In [1]: import numpy as np

In [2]: np.set_printoptions(precision=2, suppress=True, linewidth=140)

In [3]: tidy = lambda a: np.round(a, 2) + 0

In [4]: A = np.loadtxt("case10.csv", delimiter=",")

In [5]: A
Out[5]: 
array([[46., 49., 21., 42., 63., 14., 28., 63., 14., 14., 49., 14.],
       [49., 46., 21., 42., 63., 14., 28., 63., 14., 14., 49., 14.],
       [21., 21.,  6., 18., 27.,  6., 12., 27.,  6.,  6., 21.,  6.],
       [42., 42., 18., 33., 54., 12., 24., 54., 12., 12., 42., 12.],
       [63., 63., 27., 54., 78., 18., 36., 81., 18., 18., 63., 18.],
       [14., 14.,  6., 12., 18.,  1.,  8., 18.,  4.,  4., 14.,  4.],
       [28., 28., 12., 24., 36.,  8., 13., 36.,  8.,  8., 28.,  8.],
       [63., 63., 27., 54., 81., 18., 36., 78., 18., 18., 63., 18.],
       [14., 14.,  6., 12., 18.,  4.,  8., 18.,  1.,  4., 14.,  4.],
       [14., 14.,  6., 12., 18.,  4.,  8., 18.,  4.,  1., 14.,  4.],
       [49., 49., 21., 42., 63., 14., 28., 63., 14., 14., 46., 14.],
       [14., 14.,  6., 12., 18.,  4.,  8., 18.,  4.,  4., 14.,  1.]])

In [6]: # equal to its transpose

In [7]: ev, evecs = np.linalg.eigh(A)

In [8]: vec = np.array([5, 2, 3, 4, 2, 1, -2, -6, -9, -2, -8, -1])

In [9]: np.abs(A).sum(axis=1).max(), tidy(np.abs(ev).max())
Out[9]: (np.float64(537.0), np.float64(383.0))

In [10]: tidy(np.linalg.eigvalsh(A[1:, 1:]))
Out[10]: array([ -3.,  -3.,  -3.,  -3.,  -3.,  -3.,  -3.,  -3.,  -3.,  -3., 334.])

In [11]: tidy(vec @ A @ vec / (vec @ vec)), tidy(ev[0]), tidy(ev[-1])
Out[11]: (np.float64(3.43), np.float64(-3.0), np.float64(383.0))

In [12]: (np.sign(evecs[:, -1].round(6)) == np.sign(evecs[0, -1].round(6))).astype(int)
Out[12]: array([1, 1, 1, 1, 1, 1, 1, 1, 1, 1, 1, 1])

In [13]: r0 = np.array([-1, -5, 2, -5, -5, -1, 5, 4, 3, 3, 3, -2])

In [14]: M2 = A + np.outer(r0, np.eye(12)[11])

In [15]: np.linalg.matrix_rank(np.linalg.inv(M2) - np.linalg.inv(A), tol=1e-8)
Out[15]: np.int64(1)

In [16]: np.linalg.matrix_rank(M2 - A)
Out[16]: np.int64(1)

In [17]: M2
Out[17]: 
array([[46., 49., 21., 42., 63., 14., 28., 63., 14., 14., 49., 13.],
       [49., 46., 21., 42., 63., 14., 28., 63., 14., 14., 49.,  9.],
       [21., 21.,  6., 18., 27.,  6., 12., 27.,  6.,  6., 21.,  8.],
       [42., 42., 18., 33., 54., 12., 24., 54., 12., 12., 42.,  7.],
       [63., 63., 27., 54., 78., 18., 36., 81., 18., 18., 63., 13.],
       [14., 14.,  6., 12., 18.,  1.,  8., 18.,  4.,  4., 14.,  3.],
       [28., 28., 12., 24., 36.,  8., 13., 36.,  8.,  8., 28., 13.],
       [63., 63., 27., 54., 81., 18., 36., 78., 18., 18., 63., 22.],
       [14., 14.,  6., 12., 18.,  4.,  8., 18.,  1.,  4., 14.,  7.],
       [14., 14.,  6., 12., 18.,  4.,  8., 18.,  4.,  1., 14.,  7.],
       [49., 49., 21., 42., 63., 14., 28., 63., 14., 14., 46., 17.],
       [14., 14.,  6., 12., 18.,  4.,  8., 18.,  4.,  4., 14., -1.]])

In [18]: w1 = np.array([[3, -1, -3, -1],
    ...:     [3, 1, -1, 2],
    ...:     [-3, 0, -3, -2],
    ...:     [-3, -1, 3, 3],
    ...:     [1, 2, 0, -2],
    ...:     [2, -1, 0, -3],
    ...:     [1, 1, -1, -2],
    ...:     [1, -3, 2, -2],
    ...:     [3, -3, -3, 0],
    ...:     [-1, 3, -2, -2],
    ...:     [1, 3, 3, -2],
    ...:     [-2, 3, 1, -3]])

In [19]: b = np.array([-1, 1, -3, -2])

In [20]: H = np.maximum(A @ w1 + b, 0)

In [21]: np.linalg.matrix_rank(H)
Out[21]: np.int64(3)

In [22]: basis = np.array([[4, 5], [5, -5], [4, -2], [1, 3]])

In [23]: w1 @ basis
Out[23]: 
array([[ -6,  23],
       [ 15,  18],
       [-26, -15],
       [ -2,  -7],
       [ 12, -11],
       [  0,   6],
       [  3,  -4],
       [ -5,  10],
       [-15,  36],
       [  1, -22],
       [ 29, -22],
       [  8, -36]])

In [24]: (H @ basis).round(6).argmax(axis=1)
Out[24]: array([0, 0, 0, 0, 0, 0, 0, 0, 0, 0, 0, 0])

In [25]: M2 = np.array([[3, -3, 1],
    ...:     [0, 1, 3],
    ...:     [-2, -3, 3],
    ...:     [-2, -3, 1],
    ...:     [3, -3, 1],
    ...:     [-2, 2, 0],
    ...:     [2, -3, -1],
    ...:     [1, 0, 2],
    ...:     [3, 0, -2],
    ...:     [0, 2, 2],
    ...:     [-3, -2, 1],
    ...:     [-1, 1, -3]])

In [26]: np.einsum("ij,ij->i", A, A)
Out[26]: array([18629., 18629.,  3429., 13689., 30789.,  1529.,  6089., 30789.,  1529.,  1529., 18629.,  1529.])

In [27]: np.einsum("ik,kj->ji", A, M2)
Out[27]: 
array([[ 173.,  182.,   84.,  162.,  225.,   58.,   98.,  231.,   43.,   52.,  191.,   55.],
       [-579., -591., -243., -495., -747., -174., -327., -756., -168., -174., -582., -171.],
       [ 466.,  460.,  192.,  399.,  600.,  134.,  271.,  597.,  140.,  128.,  466.,  143.]])

In [28]: M2.T @ A.T
Out[28]: 
array([[ 173.,  182.,   84.,  162.,  225.,   58.,   98.,  231.,   43.,   52.,  191.,   55.],
       [-579., -591., -243., -495., -747., -174., -327., -756., -168., -174., -582., -171.],
       [ 466.,  460.,  192.,  399.,  600.,  134.,  271.,  597.,  140.,  128.,  466.,  143.]])

In [29]: np.linalg.matrix_rank(np.vstack([A, M2.T]))
Out[29]: np.int64(12)

In [30]: np.einsum("ij->j", A)
Out[30]: array([417., 417., 177., 357., 537., 117., 237., 537., 117., 117., 417., 117.])

In [31]: arr = np.load("mat.npy")

In [32]: arr
Out[32]: 
array([[2, 3, 0, 0, 0, 0],
       [3, 0, 0, 0, 0, 1],
       [2, 1, 0, 0, 0, 3],
       [0, 0, 0, 0, 0, 0],
       [0, 2, 0, 0, 0, 0],
       [1, 0, 0, 0, 2, 1],
       [0, 0, 0, 0, 0, 0],
       [0, 1, 1, 2, 0, 0],
       [0, 0, 0, 0, 0, 2],
       [0, 0, 1, 0, 0, 0],
       [0, 0, 0, 0, 0, 2]])

In [33]: # row 6 repeats row 3

In [34]: vec = np.array([1, 0, 0, 3, 3, 4])

In [35]: target = arr @ vec

In [36]: b, lr = np.zeros(6), 1 / np.linalg.norm(arr, 2) ** 2

In [37]: for i in range(4):
    ...:     b -= lr * arr.T @ (arr @ b - target)
    ...:     if i % 1 == 0: print(i, round(np.linalg.norm(arr @ b - target), 2))
    ...: 
0 8.8
1 6.87
2 5.62
3 4.73

In [38]: tidy(np.linalg.cond(arr))
Out[38]: np.float64(6.53)

In [39]: tidy(b)
Out[39]: array([1.43, 0.16, 0.52, 1.1 , 1.44, 3.73])

In [40]: vec = np.array([2, 0, 2, 0, 0, 0])

In [41]: target = arr @ vec

In [42]: try:
    ...:     np.linalg.solve(arr, target)
    ...: except np.linalg.LinAlgError as e:
    ...:     print(e)
    ...: 
Last 2 dimensions of the array must be square

In [43]: tidy(np.linalg.lstsq(arr, target)[0])
Out[43]: array([2., 0., 2., 0., 0., 0.])

In [44]: tidy(np.linalg.solve(arr.T @ arr, arr.T @ target))
Out[44]: array([2., 0., 2., 0., 0., 0.])

In [45]: rng = np.random.default_rng(90612)

In [46]: target = target + 0.1 * rng.normal(size=11)

In [47]: tidy(target)
Out[47]: array([ 4.03,  6.  ,  3.89, -0.05,  0.03,  1.94,  0.22,  2.04,  0.08,  2.05, -0.2 ])

In [48]: b, *_ = np.linalg.lstsq(arr, target)

In [49]: tidy(b)
Out[49]: array([ 2.01,  0.01,  2.05, -0.01, -0.02, -0.04])

In [50]: [round(float(np.linalg.norm(np.linalg.solve(arr.T @ arr + lam * np.eye(6), arr.T @ target))), 2) for lam in (0, 1, 10, 100)]
Out[50]: [2.87, 2.15, 1.22, 0.35]
